% python3 -q
>>> import numpy as np
>>> np.set_printoptions(suppress=True, linewidth=160)
>>> K = np.array([[-1.3, -0.2], [-0.7, -0.9], [1.3, -1.2], [-1.2, -0.9]])
>>> K
array([[-1.3, -0.2],
       [-0.7, -0.9],
       [ 1.3, -1.2],
       [-1.2, -0.9]])
>>> B = np.c_[K[:, :1] @ np.array([[1]]), np.array([1, 1, 0, 0])]
>>> B
array([[-1.3,  1. ],
       [-0.7,  1. ],
       [ 1.3,  0. ],
       [-1.2,  0. ]])
>>> np.linalg.matrix_rank(B)
np.int64(2)
>>> np.round(np.linalg.lstsq(K, B[:, 0])[0], 3) + 0
array([1., 0.])
>>> np.round(np.linalg.norm(B - K @ np.linalg.lstsq(K, B)[0], axis=0), 3) + 0
array([0.   , 0.977])
>>> C2 = K.T @ K
>>> np.round(np.linalg.eigvalsh(C2)[::-1], 3)
array([5.384, 3.026])
>>> C2.round(3)
array([[5.31, 0.41],
       [0.41, 3.1 ]])
>>> mat = np.loadtxt("arr.csv", delimiter=",")
>>> mat
array([[ 6.997, -1.997,  1.997],
       [ 2.113,  2.887, -2.887],
       [ 6.427, -1.427,  1.427],
       [ 2.707,  2.293, -2.293],
       [ 1.832,  3.168, -3.168],
       [ 1.663,  3.337, -3.337],
       [ 4.369,  0.631, -0.631],
       [ 5.04 , -0.04 ,  0.04 ],
       [ 2.712,  2.288, -2.288],
       [ 6.465, -1.465,  1.465],
       [ 5.52 , -0.52 ,  0.52 ],
       [-0.218,  5.218, -5.218]])
>>> # rows and columns are dependent
>>> Xs = mat - mat.mean(axis=0)
>>> V = np.linalg.svd(Xs)[2][:2]
>>> B = Xs - Xs @ V.T @ V
>>> round(float(np.linalg.norm(B) / np.linalg.norm(Xs)), 3)
0.0
>>> np.round(B.std(axis=0), 3) + 0
array([0., 0., 0.])
>>> np.round(np.diag(V.T @ V), 3)
array([1. , 0.5, 0.5])
>>> np.round(np.cov(Xs @ V.T, rowvar=False), 3) + 0
array([[16.051,  0.   ],
       [ 0.   ,  0.   ]])
